$ ipython --no-banner

In [1]: import numpy as np

In [2]: import numpy.linalg as la

In [3]: np.set_printoptions(suppress=True, linewidth=100)

In [4]: m1 = np.load("x.npy")

In [5]: m1
Out[5]: 
array([[-4.69,  3.13,  6.13, -3.28,  2.93,  1.6 , -6.21],
       [-2.5 ,  1.48,  2.87, -1.55,  1.57,  0.78, -3.3 ],
       [-5.23,  3.31,  6.91, -3.39,  3.59,  1.61, -6.87],
       [ 3.  , -2.09, -3.88,  1.91, -1.83, -0.87,  3.86],
       [ 0.08,  0.  , -0.03, -0.05, -0.08,  0.11,  0.23],
       [ 4.92, -3.16, -6.39,  3.25, -3.2 , -1.73,  6.14],
       [ 1.56, -1.33, -2.  ,  0.89, -1.05, -0.53,  2.15],
       [ 5.07, -3.44, -7.2 ,  3.39, -3.45, -1.57,  7.06],
       [ 3.89, -2.72, -5.52,  2.47, -2.7 , -1.19,  5.46],
       [-0.54,  0.16,  0.76, -0.04,  0.51,  0.07, -0.7 ],
       [ 0.04,  0.  ,  0.36,  0.04,  0.05,  0.19, -0.03],
       [-0.36,  0.17,  0.39, -0.24,  0.27,  0.21, -0.58],
       [ 1.8 , -1.15, -2.59,  1.1 , -1.14, -0.65,  2.37],
       [ 1.85, -1.2 , -2.5 ,  1.3 , -1.13, -0.6 ,  2.35],
       [ 0.94, -0.77, -1.42,  0.45, -0.68, -0.22,  1.41],
       [-0.13,  0.31,  0.34, -0.14,  0.09,  0.  , -0.18],
       [ 3.14, -2.24, -4.35,  2.19, -2.39, -1.33,  4.15],
       [-0.66,  0.37,  0.97, -0.46,  0.54,  0.2 , -1.01],
       [-5.08,  3.34,  6.69, -3.62,  3.45,  1.7 , -6.69],
       [ 1.36, -0.78, -1.84,  0.82, -0.99, -0.49,  1.98],
       [-1.8 ,  1.11,  2.37, -1.2 ,  1.26,  0.64, -2.35],
       [-4.51,  3.03,  6.1 , -3.08,  3.03,  1.5 , -6.22],
       [ 0.11, -0.15, -0.07, -0.05, -0.16,  0.11,  0.33],
       [-1.23,  0.82,  1.5 , -0.74,  0.76,  0.33, -1.63]])

In [6]: round(float(la.norm(m1, "nuc")), 2)
Out[6]: 38.08

In [7]: np.round(la.norm(m1, 2), 2)
Out[7]: np.float64(34.96)

In [8]: round(float(la.norm(m1, 1)), 2), round(float(la.norm(m1, np.inf)), 2)
Out[8]: (73.26, 31.18)
